% ipython --no-banner

In [1]: import numpy as np

In [2]: import numpy.linalg as la

In [3]: np.set_printoptions(suppress=True, linewidth=160)

In [4]: E = np.array([[0.6, 0.4, 0.2, 0.4], [0.1, -1.6, -0.2, 1.9], [0.2, 0.3, -0.8, -1.3]])

In [5]: E[:, 0] *= 5

In [6]: print(E)
[[ 3.   0.4  0.2  0.4]
 [ 0.5 -1.6 -0.2  1.9]
 [ 1.   0.3 -0.8 -1.3]]

In [7]: Y = np.array([[-1, 2, -1], [-1, 1, 2], [-1, 0, 1], [2, -3, 1]])

In [8]: print(la.matrix_rank(np.vstack([E, Y.T])))
4

In [9]: print(np.round(np.einsum("ij->j", E), 2))
[ 4.5 -0.9 -0.8  1. ]

In [10]: print(np.vstack([E, Y.T]).shape)
(6, 4)

In [11]: print(round(la.norm(E), 2))
4.39

In [12]: print(np.count_nonzero(E))
12

In [13]: print(la.matrix_rank(E))
3

In [14]: E[3]
IndexError: index 3 is out of bounds for axis 0 with size 3


In [15]: print(np.round(E.sum(axis=0), 2))
[ 4.5 -0.9 -0.8  1. ]

In [16]: print(np.round(la.svd(E, compute_uv=False), 2))
[3.23 2.77 1.08]

In [17]: print(E[2] @ E[0])
2.44

In [18]: print(round(la.norm(E, 1), 2), round(float(la.norm(E, np.inf)), 2))
4.5 4.2

In [19]: print(np.round(la.norm(E) ** 2 / la.norm(E, 2) ** 2, 2))
1.85

In [20]: print(round(la.norm(E, "nuc"), 2))
7.07

In [21]: print(np.round(la.norm(E[2] - E[0]), 2))
2.81

In [22]: print(np.round(la.norm(E, axis=1), 2))
[3.06 2.54 1.85]

In [23]: mat = np.load("data.npy")

In [24]: print(mat.round(2))
[[0.01 0.07 0.09]
 [0.07 0.33 0.47]
 [0.09 0.47 0.65]]

In [25]: T = np.stack([mat, 4 * mat, mat[::-1]])

In [26]: print(np.round(la.det(T), 2) + 0)
[0. 0. 0.]

In [27]: print((T @ mat.T).shape)
(3, 3, 3)

In [28]: print(la.matrix_rank(T.reshape(3, -1)))
2

In [29]: print(la.matrix_rank(T))
[1 1 1]

In [30]: print(np.round(T.sum(axis=0), 2))
[[0.16 0.8  1.12]
 [0.4  2.   2.8 ]
 [0.48 2.4  3.36]]

In [31]: K = np.array([[-2, 0], [0, -1], [3, -1]])

In [32]: K[:, 0] = 4 * K[:, 1]

In [33]: print(K)
[[ 0  0]
 [-4 -1]
 [-4 -1]]

In [34]: r = la.matrix_rank(K)

In [35]: print(r)
1

In [36]: N = la.svd(K)[2][r:].T

In [37]: print(np.round(N @ N.T, 2))
[[ 0.06 -0.24]
 [-0.24  0.94]]

In [38]: print(la.matrix_rank(K.T @ K), la.matrix_rank(K @ K.T))
1 1
